In [1]: import numpy as np

In [2]: np.set_printoptions(precision=2, suppress=True, linewidth=160)

In [3]: F = np.array([[2, 2, 1], [0, 1, 2], [3, 3, 1], [3, 0, 0], [3, 1, 1]])

In [4]: F[-1] = F[0] + -2 * F[1]

In [5]: F
Out[5]: 
array([[ 2,  2,  1],
       [ 0,  1,  2],
       [ 3,  3,  1],
       [ 3,  0,  0],
       [ 2,  0, -3]])

In [6]: proj = F @ np.linalg.solve(F.T @ F, F.T)

In [7]: np.allclose(proj @ proj, proj)
Out[7]: True

In [8]: np.round(np.linalg.eigvalsh(proj), 2) + 0
Out[8]: array([0., 0., 1., 1., 1.])

In [9]: np.linalg.matrix_rank(np.eye(5) - proj)
Out[9]: np.int64(2)

In [10]: np.round(proj @ F[:, 1], 2) + 0
Out[10]: array([2., 1., 3., 0., 0.])

In [11]: np.diag(proj)
Out[11]: array([0.29, 0.27, 0.67, 1.  , 0.78])

In [12]: out = np.c_[F[:, :2] @ np.array([[4, 4], [1, 0]]), np.array([1, -1, -3, 1, 3])]

In [13]: print(out)
[[10  8  1]
 [ 1  0 -1]
 [15 12 -3]
 [12 12  1]
 [ 8  8  3]]

In [14]: np.round(np.linalg.lstsq(F, out[:, 0])[0], 2) + 0
Out[14]: array([4., 1., 0.])

In [15]: np.linalg.matrix_rank(out)
Out[15]: np.int64(3)

In [16]: x0 = np.array([1, 7, 8])

In [17]: y = out @ x0

In [18]: np.linalg.solve(out.T @ out, out.T @ y)
Out[18]: array([1., 7., 8.])

In [19]: rng = np.random.default_rng(157)

In [20]: y = y + 0.05 * rng.normal(size=5)

In [21]: y
Out[21]: array([ 74.01,  -7.05,  74.99, 104.09,  87.97])

In [22]: beta, *_ = np.linalg.lstsq(out, y)

In [23]: np.round(out.T @ (y - out @ beta), 2) + 0
Out[23]: array([0., 0., 0.])

In [24]: beta
Out[24]: array([0.96, 7.04, 7.99])

In [25]: x0 = np.array([2, -1, 4])

In [26]: print(F @ np.eye(3)[2])
[ 1.  2.  1.  0. -3.]

In [27]: F @ (2 * x0)
Out[27]: array([ 12,  14,  14,  12, -16])

In [28]: np.linalg.norm(F @ x0) <= np.linalg.norm(F, 2) * np.linalg.norm(x0) + 1e-9
Out[28]: np.True_

In [29]: np.sign((F @ x0).round(6))
Out[29]: array([ 1,  1,  1,  1, -1])

In [30]: F * x0
Out[30]: 
array([[  4,  -2,   4],
       [  0,  -1,   8],
       [  6,  -3,   4],
       [  6,   0,   0],
       [  4,   0, -12]])

In [31]: (F * x0).sum(axis=1)
Out[31]: array([ 6,  7,  7,  6, -8])

In [32]: (F @ x0).argmax()
Out[32]: np.int64(1)

In [33]: F @ np.ones(3)
Out[33]: array([ 5.,  3.,  7.,  3., -1.])

In [34]: out = F / np.sqrt((F ** 2).mean(axis=1, keepdims=True))

In [35]: out[0]
Out[35]: array([1.15, 1.15, 0.58])

In [36]: np.linalg.matrix_rank(out) == np.linalg.matrix_rank(F)
Out[36]: np.True_

In [37]: u = np.array([-2, 0])

In [38]: feats = -3 * np.eye(2) + np.outer(u, u)

In [39]: feats
Out[39]: 
array([[ 1.,  0.],
       [ 0., -3.]])

In [40]: # splits into 2 blocks

In [41]: w, vecs = np.linalg.eigh(feats)

In [42]: vecs.T @ vecs
Out[42]: 
array([[1., 0.],
       [0., 1.]])

In [43]: print(np.abs(vecs[:, -1]))
[1. 0.]

In [44]: (w > 1e-8).sum(), (w < -1e-8).sum()
Out[44]: (np.int64(1), np.int64(1))

In [45]: np.unique(w.round(6) + 0, return_counts=True)[1]
Out[45]: array([1, 1])

In [46]: np.abs(vecs[:, -1]).round(6).argmax()
Out[46]: np.int64(0)

In [47]: z = rng.permutation(2)

In [48]: z
Out[48]: array([0, 1])

In [49]: out = feats[z][:, z]

In [50]: np.trace(out)
Out[50]: np.float64(-2.0)

In [51]: print(np.allclose(out, feats))
True

In [52]: out = F / np.linalg.norm(F, axis=1, keepdims=True)

In [53]: C2 = out @ out.T

In [54]: (np.abs(C2) > 0.9).astype(int)
Out[54]: 
array([[1, 0, 1, 0, 0],
       [0, 1, 0, 0, 0],
       [1, 0, 1, 0, 0],
       [0, 0, 0, 1, 0],
       [0, 0, 0, 0, 1]])

In [55]: C2
Out[55]: 
array([[ 1.  ,  0.6 ,  0.99,  0.67,  0.09],
       [ 0.6 ,  1.  ,  0.51,  0.  , -0.74],
       [ 0.99,  0.51,  1.  ,  0.69,  0.19],
       [ 0.67,  0.  ,  0.69,  1.  ,  0.55],
       [ 0.09, -0.74,  0.19,  0.55,  1.  ]])

In [56]: C2[2]
Out[56]: array([0.99, 0.51, 1.  , 0.69, 0.19])

In [57]: (C2 - 2 * np.eye(5)).round(6).argmax(axis=1)
Out[57]: array([2, 0, 0, 2, 3])

In [58]: O, R = np.linalg.qr(feats)

In [59]: np.abs(np.diag(R))
Out[59]: array([1., 3.])

In [60]: R
Out[60]: 
array([[ 1.,  0.],
       [ 0., -3.]])

In [61]: abs(R[0, 0]), round(float(np.linalg.norm(feats[:, 0])), 2)
Out[61]: (np.float64(1.0), 1.0)

In [62]: print(O.T @ O)
[[1. 0.]
 [0. 1.]]

In [63]: A = np.load("m.npy")

In [64]: print(A)
[[-2.52  1.12]
 [-0.54  0.24]]

In [65]: # row 0 is much longer than the rest

In [66]: U, sig, VT = np.linalg.svd(A)

In [67]: vecs = VT[:(sig > 1e-8).sum()]

In [68]: x0 = A[1] + -1 * A[0] + rng.integers(2) * np.eye(2)[1]

In [69]: x0
Out[69]: array([1.98, 0.12])

In [70]: np.linalg.matrix_rank(np.vstack([A, x0]))
Out[70]: np.int64(2)

In [71]: vecs.T @ vecs
Out[71]: 
array([[ 0.84, -0.37],
       [-0.37,  0.16]])

In [72]: np.allclose(vecs.T @ vecs @ x0, x0)
Out[72]: False

In [73]: round(np.linalg.norm(x0 - vecs.T @ vecs @ x0), 2)
Out[73]: np.float64(0.91)

In [74]: proj = np.triu(np.array([[0, 2], [1, 0]]), 1) + np.eye(2)

In [75]: out = proj @ feats @ np.linalg.inv(proj)

In [76]: print(np.trace(out), np.trace(feats))
-2.0 -2.0

In [77]: np.linalg.matrix_rank(out)
Out[77]: np.int64(2)

In [78]: proj @ feats - feats @ proj
Out[78]: 
array([[ 0., -8.],
       [ 0.,  0.]])

In [79]: mat = np.loadtxt("sample0.csv", delimiter=",")

In [80]: mat.round(2) + 0
Out[80]: 
array([[ -1.85,   2.03, -13.42,   4.  , -24.94],
       [ -1.66,   2.06, -12.69,   3.99, -23.59],
       [ -1.5 ,   2.07, -12.06,   3.97, -22.41],
       [ -0.48,   1.94,  -7.34,   3.49, -13.5 ],
       [ -0.16,   1.65,  -5.29,   3.  ,  -9.53],
       [ -0.14,   1.61,  -5.08,   2.93,  -9.13],
       [ -0.02,   1.27,  -3.75,   2.4 ,  -6.49],
       [ -0.01,   1.15,  -3.41,   2.23,  -5.82],
       [  0.  ,   0.94,  -2.86,   1.92,  -4.73],
       [  0.  ,   0.86,  -2.68,   1.8 ,  -4.35],
       [ -0.01,   0.82,  -2.57,   1.73,  -4.15],
       [ -0.03,   0.62,  -2.17,   1.42,  -3.34],
       [ -0.08,   0.34,  -1.66,   0.99,  -2.35],
       [ -0.1 ,   0.23,  -1.46,   0.81,  -1.98],
       [ -0.11,   0.22,  -1.42,   0.78,  -1.93],
       [ -0.12,   0.17,  -1.33,   0.7 ,  -1.76],
       [ -0.14,   0.05,  -1.09,   0.48,  -1.36],
       [  0.03,   0.03,   0.08,   0.  ,   0.08],
       [  0.09,   0.1 ,   0.25,   0.02,   0.25],
       [  0.15,   0.17,   0.4 ,   0.05,   0.39],
       [  0.57,   0.68,   1.26,   0.35,   1.19],
       [  1.33,   1.63,   2.6 ,   1.08,   2.46],
       [  1.47,   1.81,   2.83,   1.22,   2.69],
       [  1.66,   2.06,   3.17,   1.43,   3.02],
       [  1.77,   2.19,   3.34,   1.54,   3.2 ],
       [  2.84,   3.54,   5.11,   2.71,   5.  ],
       [  6.06,   7.56,  10.34,   6.33,  10.68],
       [  7.22,   8.99,  12.23,   7.66,  12.81],
       [  8.76,  10.88,  14.74,   9.42,  15.71],
       [ 10.25,  12.69,  17.18,  11.13,  18.55],
       [ 12.04,  14.86,  20.12,  13.18,  22.03]])

In [81]: D = np.linalg.norm(mat[:, None] - mat[None], axis=-1)

In [82]: np.unravel_index(D.round(6).argmax(), D.shape)
Out[82]: (np.int64(0), np.int64(30))

In [83]: (D + 1e9 * np.eye(31)).round(6).argmin(axis=1)
Out[83]: array([ 1,  2,  1,  4,  5,  4,  7,  6,  9, 10,  9, 10, 13, 14, 13, 14, 15, 18, 19, 18, 19, 22, 21, 24, 23, 24, 27, 26, 29, 28, 29])

In [84]: np.linalg.matrix_rank(D ** 2)
Out[84]: np.int64(5)

In [85]: D.shape
Out[85]: (31, 31)
